% python3 -q
>>> import numpy as np
>>> np.set_printoptions(suppress=True, linewidth=100)
>>> A = 0.7 ** np.abs(np.subtract.outer(np.arange(9), np.arange(9)))
>>> A.round(2)
array([[1.  , 0.7 , 0.49, 0.34, 0.24, 0.17, 0.12, 0.08, 0.06],
       [0.7 , 1.  , 0.7 , 0.49, 0.34, 0.24, 0.17, 0.12, 0.08],
       [0.49, 0.7 , 1.  , 0.7 , 0.49, 0.34, 0.24, 0.17, 0.12],
       [0.34, 0.49, 0.7 , 1.  , 0.7 , 0.49, 0.34, 0.24, 0.17],
       [0.24, 0.34, 0.49, 0.7 , 1.  , 0.7 , 0.49, 0.34, 0.24],
       [0.17, 0.24, 0.34, 0.49, 0.7 , 1.  , 0.7 , 0.49, 0.34],
       [0.12, 0.17, 0.24, 0.34, 0.49, 0.7 , 1.  , 0.7 , 0.49],
       [0.08, 0.12, 0.17, 0.24, 0.34, 0.49, 0.7 , 1.  , 0.7 ],
       [0.06, 0.08, 0.12, 0.17, 0.24, 0.34, 0.49, 0.7 , 1.  ]])
>>> # equal to its transpose
>>> vec = np.ones(9)
>>> for _ in range(3):
...     vec = A @ vec
...     vec /= np.linalg.norm(vec)
...     print(round(vec @ A @ vec, 2))
... 
4.08
4.09
4.09
>>> vec.round(2)
array([0.25, 0.31, 0.35, 0.38, 0.39, 0.38, 0.35, 0.31, 0.25])
>>> np.round((A + A.T) / 2, 2)
array([[1.  , 0.7 , 0.49, 0.34, 0.24, 0.17, 0.12, 0.08, 0.06],
       [0.7 , 1.  , 0.7 , 0.49, 0.34, 0.24, 0.17, 0.12, 0.08],
       [0.49, 0.7 , 1.  , 0.7 , 0.49, 0.34, 0.24, 0.17, 0.12],
       [0.34, 0.49, 0.7 , 1.  , 0.7 , 0.49, 0.34, 0.24, 0.17],
       [0.24, 0.34, 0.49, 0.7 , 1.  , 0.7 , 0.49, 0.34, 0.24],
       [0.17, 0.24, 0.34, 0.49, 0.7 , 1.  , 0.7 , 0.49, 0.34],
       [0.12, 0.17, 0.24, 0.34, 0.49, 0.7 , 1.  , 0.7 , 0.49],
       [0.08, 0.12, 0.17, 0.24, 0.34, 0.49, 0.7 , 1.  , 0.7 ],
       [0.06, 0.08, 0.12, 0.17, 0.24, 0.34, 0.49, 0.7 , 1.  ]])
>>> assert A == A.T
Traceback (most recent call last):
  File "<python-input-9>", line 1, in <module>
    assert A == A.T
           ^^^^^^^^
ValueError: The truth value of an array with more than one element is ambiguous. Use a.any() or a.all()
>>> np.trace(A)
np.float64(9.0)
